% python3 -q
>>> import numpy as np
>>> import numpy.linalg as la
>>> np.set_printoptions(precision=1, suppress=True, linewidth=140)
>>> A = np.loadtxt("arr.csv", delimiter=",")
>>> A
array([[ 0.2,  0. ,  0.2, -0.3, -0.1, -1. , -0.2, -0.4],
       [ 0.1, -0.3, -0.2,  0. ,  0.6,  0.2, -0.3, -0.4],
       [ 0.2, -0.2, -0.1,  0. ,  0.8,  1. ,  0.7, -0.2],
       [ 0.7,  0.5, -0.5,  0.5, -0.3, -2.1, -0.7, -0.1],
       [-0.2,  0.1,  0.1, -0.1,  0.2,  1. ,  0.4,  0.1],
       [ 0.4, -0.1,  0.1,  0.2, -0.2,  0.5,  0.6, -0.6],
       [-0.1, -0.2, -0.3,  0.1, -0.1, -1.2, -0.3,  0.8],
       [ 0.3,  0.1,  0.1, -0.8,  1.5, -0.4, -0.4, -0.7],
       [-0.8, -0.5, -1.7, -1.5,  2.3,  0.4, -1.4, -1.1],
       [-0.1,  0.2,  0.1, -0.9, -0.6, -0.8,  0.5, -0.2],
       [-0.5, -0.4, -0.3, -0.2, -1.1,  0.5,  0.2,  1.4],
       [ 0.4,  0.1, -1. ,  0.1,  1.2,  0.8, -0.9, -1.5],
       [-0.4,  0. ,  0.1,  0.1, -0.9, -0.1,  0.2,  1.3]])
>>> Q, r_ = la.qr(A)
>>> np.round(abs(r_[0, 0]), 1), round(float(la.norm(A[:, 0])), 1)
(np.float64(1.4), 1.4)
>>> np.abs(np.diag(r_))
array([1.4, 0.7, 1.9, 1.6, 2.1, 2.5, 0.9, 1.1])
>>> np.round(Q @ r_, 1) + 0
array([[ 0.2,  0. ,  0.2, -0.3, -0.1, -1. , -0.2, -0.4],
       [ 0.1, -0.3, -0.2,  0. ,  0.6,  0.2, -0.3, -0.4],
       [ 0.2, -0.2, -0.1,  0. ,  0.8,  1. ,  0.7, -0.2],
       [ 0.7,  0.5, -0.5,  0.5, -0.3, -2.1, -0.7, -0.1],
       [-0.2,  0.1,  0.1, -0.1,  0.2,  1. ,  0.4,  0.1],
       [ 0.4, -0.1,  0.1,  0.2, -0.2,  0.5,  0.6, -0.6],
       [-0.1, -0.2, -0.3,  0.1, -0.1, -1.2, -0.3,  0.8],
       [ 0.3,  0.1,  0.1, -0.8,  1.5, -0.4, -0.4, -0.7],
       [-0.8, -0.5, -1.7, -1.5,  2.3,  0.4, -1.4, -1.1],
       [-0.1,  0.2,  0.1, -0.9, -0.6, -0.8,  0.5, -0.2],
       [-0.5, -0.4, -0.3, -0.2, -1.1,  0.5,  0.2,  1.4],
       [ 0.4,  0.1, -1. ,  0.1,  1.2,  0.8, -0.9, -1.5],
       [-0.4,  0. ,  0.1,  0.1, -0.9, -0.1,  0.2,  1.3]])
>>> mat = np.array([[1, -2, 4, -8],
...     [1, -1, 1, -1],
...     [1, 0, 0, 0],
...     [1, 1, 1, 1],
...     [1, 2, 4, 8],
...     [1, 3, 9, 27],
...     [1, 4, 16, 64],
...     [1, 5, 25, 125],
...     [1, 6, 36, 216],
...     [1, 7, 49, 343]])
>>> [round(float(x), 1) for x in la.svd(mat, compute_uv=False)[:3]]
[435.4, 12.8, 3.8]
>>> np.argsort(-la.norm(mat, axis=0).round(6), kind="stable")[:3]
array([3, 2, 1])
>>> la.cond(mat) > 100
np.True_
>>> P = mat @ la.solve(mat.T @ mat, mat.T)
>>> P.round(1) + 0
array([[ 0.8,  0.3,  0. , -0.1, -0.1, -0.1,  0. ,  0.1,  0.1, -0.1],
       [ 0.3,  0.3,  0.2,  0.2,  0.1,  0. , -0.1, -0.1,  0. ,  0.1],
       [ 0. ,  0.2,  0.3,  0.3,  0.2,  0.1,  0. , -0.1, -0.1,  0.1],
       [-0.1,  0.2,  0.3,  0.3,  0.2,  0.1,  0. ,  0. , -0.1,  0. ],
       [-0.1,  0.1,  0.2,  0.2,  0.2,  0.2,  0.1,  0.1,  0. , -0.1],
       [-0.1,  0. ,  0.1,  0.1,  0.2,  0.2,  0.2,  0.2,  0.1, -0.1],
       [ 0. , -0.1,  0. ,  0. ,  0.1,  0.2,  0.3,  0.3,  0.2, -0.1],
       [ 0.1, -0.1, -0.1,  0. ,  0.1,  0.2,  0.3,  0.3,  0.2,  0. ],
       [ 0.1,  0. , -0.1, -0.1,  0. ,  0.1,  0.2,  0.2,  0.3,  0.3],
       [-0.1,  0.1,  0.1,  0. , -0.1, -0.1, -0.1,  0. ,  0.3,  0.8]])
>>> np.allclose(P @ P, P)
True
>>> np.diag(P)
array([0.8, 0.3, 0.3, 0.3, 0.2, 0.2, 0.3, 0.3, 0.3, 0.8])
>>> U, sigma, Vh = la.svd(P)
>>> vecs = Vh[:(sigma > 1e-8).sum()]
>>> rng = np.random.default_rng(86460)
>>> x = P[8] + -3 * P[4] + rng.integers(2) * np.eye(10)[9]
>>> x.round(1) + 0
array([ 0.4, -0.3, -0.7, -0.8, -0.7, -0.5, -0.2,  0. ,  0.3,  0.5])
>>> la.matrix_rank(np.vstack([P, x]))
np.int64(4)
>>> np.round(vecs.T @ vecs, 1) + 0
array([[ 0.8,  0.3,  0. , -0.1, -0.1, -0.1,  0. ,  0.1,  0.1, -0.1],
       [ 0.3,  0.3,  0.2,  0.2,  0.1,  0. , -0.1, -0.1,  0. ,  0.1],
       [ 0. ,  0.2,  0.3,  0.3,  0.2,  0.1,  0. , -0.1, -0.1,  0.1],
       [-0.1,  0.2,  0.3,  0.3,  0.2,  0.1,  0. ,  0. , -0.1,  0. ],
       [-0.1,  0.1,  0.2,  0.2,  0.2,  0.2,  0.1,  0.1,  0. , -0.1],
       [-0.1,  0. ,  0.1,  0.1,  0.2,  0.2,  0.2,  0.2,  0.1, -0.1],
       [ 0. , -0.1,  0. ,  0. ,  0.1,  0.2,  0.3,  0.3,  0.2, -0.1],
       [ 0.1, -0.1, -0.1,  0. ,  0.1,  0.2,  0.3,  0.3,  0.2,  0. ],
       [ 0.1,  0. , -0.1, -0.1,  0. ,  0.1,  0.2,  0.2,  0.3,  0.3],
       [-0.1,  0.1,  0.1,  0. , -0.1, -0.1, -0.1,  0. ,  0.3,  0.8]])
>>> np.round(la.norm(x - vecs.T @ vecs @ x), 1)
np.float64(0.0)
>>> np.diag(vecs.T @ vecs)
array([0.8, 0.3, 0.3, 0.3, 0.2, 0.2, 0.3, 0.3, 0.3, 0.8])
>>> Y = np.c_[mat[:, :3] @ np.array([[-5, -1, 3], [-1, 6, 6], [7, 3, -3]]), np.array([1, 0, 1, 1, 3, 1, 2, 0, 2, 0])]
>>> Y
array([[  25,   -1,  -21,    1],
       [   3,   -4,   -6,    0],
       [  -5,   -1,    3,    1],
       [   1,    8,    6,    1],
       [  21,   23,    3,    3],
       [  55,   44,   -6,    1],
       [ 103,   71,  -21,    2],
       [ 165,  104,  -42,    0],
       [ 241,  143,  -69,    2],
       [ 331,  188, -102,    0]])
>>> np.round(la.norm(Y - mat @ la.lstsq(mat, Y)[0], axis=0), 1) + 0
array([0. , 0. , 0. , 2.6])
>>> np.round(la.lstsq(mat, Y[:, 0])[0], 1) + 0
array([-5., -1.,  7.,  0.])
>>> r0 = np.array([2, 1, -1, -1, -2, -3, 0, -2, -3, -3, 0, -3, -2])
>>> W0 = -2 * np.eye(13) + np.outer(r0, r0)
>>> W0
array([[ 2.,  2., -2., -2., -4., -6.,  0., -4., -6., -6.,  0., -6., -4.],
       [ 2., -1., -1., -1., -2., -3.,  0., -2., -3., -3.,  0., -3., -2.],
       [-2., -1., -1.,  1.,  2.,  3.,  0.,  2.,  3.,  3.,  0.,  3.,  2.],
       [-2., -1.,  1., -1.,  2.,  3.,  0.,  2.,  3.,  3.,  0.,  3.,  2.],
       [-4., -2.,  2.,  2.,  2.,  6.,  0.,  4.,  6.,  6.,  0.,  6.,  4.],
       [-6., -3.,  3.,  3.,  6.,  7.,  0.,  6.,  9.,  9.,  0.,  9.,  6.],
       [ 0.,  0.,  0.,  0.,  0.,  0., -2.,  0.,  0.,  0.,  0.,  0.,  0.],
       [-4., -2.,  2.,  2.,  4.,  6.,  0.,  2.,  6.,  6.,  0.,  6.,  4.],
       [-6., -3.,  3.,  3.,  6.,  9.,  0.,  6.,  7.,  9.,  0.,  9.,  6.],
       [-6., -3.,  3.,  3.,  6.,  9.,  0.,  6.,  9.,  7.,  0.,  9.,  6.],
       [ 0.,  0.,  0.,  0.,  0.,  0.,  0.,  0.,  0.,  0., -2.,  0.,  0.],
       [-6., -3.,  3.,  3.,  6.,  9.,  0.,  6.,  9.,  9.,  0.,  7.,  6.],
       [-4., -2.,  2.,  2.,  4.,  6.,  0.,  4.,  6.,  6.,  0.,  6.,  2.]])
>>> r0, r1 = W0[3], W0[11]
>>> r0 @ r0
np.float64(55.0)
>>> p = (r0 @ r1) / (r0 @ r0) * r0
>>> (r1 - p) @ r0
np.float64(0.0)
>>> np.round(la.norm(W0), 1)
np.float64(53.5)
>>> np.abs(W0).max()
np.float64(9.0)
>>> np.count_nonzero(W0)
np.int64(123)
>>> Y = W0 + rng.integers(-2, 3, (13, 1)) @ rng.integers(-2, 3, (1, 13))
>>> Y
array([[ 3.,  4., -1., -2., -4., -6.,  1., -6., -7., -8., -1., -8., -5.],
       [ 1., -3., -2., -1., -2., -3., -1.,  0., -2., -1.,  1., -1., -1.],
       [-3., -3., -2.,  1.,  2.,  3., -1.,  4.,  4.,  5.,  1.,  5.,  3.],
       [-1.,  1.,  2., -1.,  2.,  3.,  1.,  0.,  2.,  1., -1.,  1.,  1.],
       [-4., -2.,  2.,  2.,  2.,  6.,  0.,  4.,  6.,  6.,  0.,  6.,  4.],
       [-6., -3.,  3.,  3.,  6.,  7.,  0.,  6.,  9.,  9.,  0.,  9.,  6.],
       [ 0.,  0.,  0.,  0.,  0.,  0., -2.,  0.,  0.,  0.,  0.,  0.,  0.],
       [-5., -4.,  1.,  2.,  4.,  6., -1.,  4.,  7.,  8.,  1.,  8.,  5.],
       [-4.,  1.,  5.,  3.,  6.,  9.,  2.,  2.,  5.,  5., -2.,  5.,  4.],
       [-6., -3.,  3.,  3.,  6.,  9.,  0.,  6.,  9.,  7.,  0.,  9.,  6.],
       [-2., -4., -2.,  0.,  0.,  0., -2.,  4.,  2.,  4.,  0.,  4.,  2.],
       [-5., -1.,  4.,  3.,  6.,  9.,  1.,  4.,  8.,  7., -1.,  5.,  5.],
       [-5., -4.,  1.,  2.,  4.,  6., -1.,  6.,  7.,  8.,  1.,  8.,  3.]])
>>> np.abs(Y - W0).sum(axis=1)
array([14., 14., 14., 14.,  0.,  0.,  0., 14., 28.,  0., 28., 14., 14.])
>>> la.matrix_rank(Y - W0, tol=1e-8)
np.int64(1)
>>> J = np.load("m.npy")
>>> J
array([[-4,  0,  0,  0,  0,  0,  0,  0,  0,  0],
       [-2,  9,  0,  0,  0,  0,  0,  0,  0,  0],
       [ 0,  8,  5,  0,  0,  0,  0,  0,  0,  0],
       [ 7, -4, -2,  7,  0,  0,  0,  0,  0,  0],
       [-2,  7, -9,  1,  6,  0,  0,  0,  0,  0],
       [ 6, -5, -8, -5, -2, -4,  0,  0,  0,  0],
       [ 6,  1, -8,  6, -6, -8,  0,  0,  0,  0],
       [-3,  9, -3, -9, -2, -5,  1,  6,  0,  0],
       [-1,  5,  2,  8,  3,  4, -5, -5,  1,  0],
       [-7, -1,  0, -2, -3, -8,  1, -4, -4, -2]])
>>> # rows and columns are dependent
>>> U, sigma, Vh = la.svd(J, full_matrices=False)
>>> sigma.round(1) + 0
array([21.3, 20.6, 16.8, 12.6, 10.5,  4.9,  3.6,  1.8,  0.7,  0. ])
>>> np.round(U.T @ J @ Vh.T, 1) + 0
array([[21.3,  0. ,  0. ,  0. ,  0. ,  0. ,  0. ,  0. ,  0. ,  0. ],
       [ 0. , 20.6,  0. ,  0. ,  0. ,  0. ,  0. ,  0. ,  0. ,  0. ],
       [ 0. ,  0. , 16.8,  0. ,  0. ,  0. ,  0. ,  0. ,  0. ,  0. ],
       [ 0. ,  0. ,  0. , 12.6,  0. ,  0. ,  0. ,  0. ,  0. ,  0. ],
       [ 0. ,  0. ,  0. ,  0. , 10.5,  0. ,  0. ,  0. ,  0. ,  0. ],
       [ 0. ,  0. ,  0. ,  0. ,  0. ,  4.9,  0. ,  0. ,  0. ,  0. ],
       [ 0. ,  0. ,  0. ,  0. ,  0. ,  0. ,  3.6,  0. ,  0. ,  0. ],
       [ 0. ,  0. ,  0. ,  0. ,  0. ,  0. ,  0. ,  1.8,  0. ,  0. ],
       [ 0. ,  0. ,  0. ,  0. ,  0. ,  0. ,  0. ,  0. ,  0.7,  0. ],
       [ 0. ,  0. ,  0. ,  0. ,  0. ,  0. ,  0. ,  0. ,  0. ,  0. ]])
>>> np.allclose(U * sigma @ Vh, J)
True
>>> (sigma > 1e-8).sum()
np.int64(9)
